% ipython --no-banner

In [1]: import numpy as np

In [2]: from numpy import linalg as LA

In [3]: np.set_printoptions(precision=2, suppress=True, linewidth=100)

In [4]: J = np.loadtxt("data.csv", delimiter=",")

In [5]: print(J)
[[ 0.  2.  4. -2. -6.  1.]
 [-2.  0.  1.  2. -2.  2.]
 [-4. -1.  0.  1. -4. -4.]
 [ 2. -2. -1.  0. -3. -4.]
 [ 6.  2.  4.  3.  0. -3.]
 [-1. -2.  4.  4.  3.  0.]]

In [6]: x0 = np.array([-3, 0, 3, 7, -5, -7])

In [7]: np.round(LA.eigvals(J).real, 2) + 0
Out[7]: array([0., 0., 0., 0., 0., 0.])

In [8]: x0 @ J @ x0
Out[8]: np.float64(0.0)

In [9]: print(np.round(LA.det(J), 2))
20449.0

In [10]: LA.svd(J, compute_uv=False)
Out[10]: array([9.33, 9.33, 7.01, 7.01, 2.19, 2.19])

In [11]: O = LA.solve(np.eye(6) - J, np.eye(6) + J)

In [12]: np.round(LA.det(O), 2)
Out[12]: np.float64(1.0)

In [13]: x0 = np.array([3, 5, 1, 0, 4, 5])

In [14]: h = np.maximum(J @ x0, 0)

In [15]: np.flatnonzero(h > 1e-9)
Out[15]: array([4, 5])

In [16]: J * (h > 1e-9)[:, None]
Out[16]: 
array([[ 0.,  0.,  0., -0., -0.,  0.],
       [-0.,  0.,  0.,  0., -0.,  0.],
       [-0., -0.,  0.,  0., -0., -0.],
       [ 0., -0., -0.,  0., -0., -0.],
       [ 6.,  2.,  4.,  3.,  0., -3.],
       [-1., -2.,  4.,  4.,  3.,  0.]])

In [17]: h
Out[17]: array([ 0.,  0.,  0.,  0., 17.,  3.])

In [18]: np.tanh(J @ x0)
Out[18]: array([-1., -1., -1., -1.,  1.,  1.])

In [19]: A2 = LA.inv(J)

In [20]: print(np.round(LA.slogdet(J)[0], 2))
1.0

In [21]: np.round(LA.inv(A2), 2) + 0
Out[21]: 
array([[ 0.,  2.,  4., -2., -6.,  1.],
       [-2.,  0.,  1.,  2., -2.,  2.],
       [-4., -1.,  0.,  1., -4., -4.],
       [ 2., -2., -1.,  0., -3., -4.],
       [ 6.,  2.,  4.,  3.,  0., -3.],
       [-1., -2.,  4.,  4.,  3.,  0.]])

In [22]: np.allclose(A2, J.T)
Out[22]: False

In [23]: round(float(LA.norm(J[5] - J[2])), 2)
Out[23]: 10.0

In [24]: np.round(LA.norm(J, 2), 2)
Out[24]: np.float64(9.33)

In [25]: round(float(LA.norm(J[5], 1)), 2), round(float(LA.norm(J[5], np.inf)), 2)
Out[25]: (14.0, 4.0)

In [26]: round(float(LA.norm(J) ** 2 / LA.norm(J, 2) ** 2), 2)
Out[26]: 3.24

In [27]: LA.norm(J, axis=1).argmax()
Out[27]: np.int64(4)

In [28]: LA.norm(J, axis=0)
Out[28]: array([7.81, 4.12, 7.07, 5.83, 8.6 , 6.78])

In [29]: LA.norm(J, axis=1)
Out[29]: array([7.81, 4.12, 7.07, 5.83, 8.6 , 6.78])

In [30]: mat = np.load("sample13.npy")

In [31]: mat
Out[31]: 
array([[0., 3., 3., 2.],
       [0., 0., 1., 8.],
       [0., 9., 1., 2.],
       [0., 1., 9., 2.]])

In [32]: U, sv, Vh = LA.svd(J, full_matrices=False)

In [33]: print(U.shape, sv.shape, Vh.shape)
(6, 6) (6,) (6, 6)

In [34]: np.round(U.T @ U, 2) + 0
Out[34]: 
array([[1., 0., 0., 0., 0., 0.],
       [0., 1., 0., 0., 0., 0.],
       [0., 0., 1., 0., 0., 0.],
       [0., 0., 0., 1., 0., 0.],
       [0., 0., 0., 0., 1., 0.],
       [0., 0., 0., 0., 0., 1.]])

In [35]: (sv > 1e-8).sum()
Out[35]: np.int64(6)

In [36]: round(np.sqrt((sv ** 2).sum()), 2), round(float(LA.norm(J)), 2)
Out[36]: (np.float64(16.79), 16.79)

In [37]: print(np.round(U.T @ J @ Vh.T, 2) + 0)
[[9.33 0.   0.   0.   0.   0.  ]
 [0.   9.33 0.   0.   0.   0.  ]
 [0.   0.   7.01 0.   0.   0.  ]
 [0.   0.   0.   7.01 0.   0.  ]
 [0.   0.   0.   0.   2.19 0.  ]
 [0.   0.   0.   0.   0.   2.19]]

In [38]: sv
Out[38]: array([9.33, 9.33, 7.01, 7.01, 2.19, 2.19])
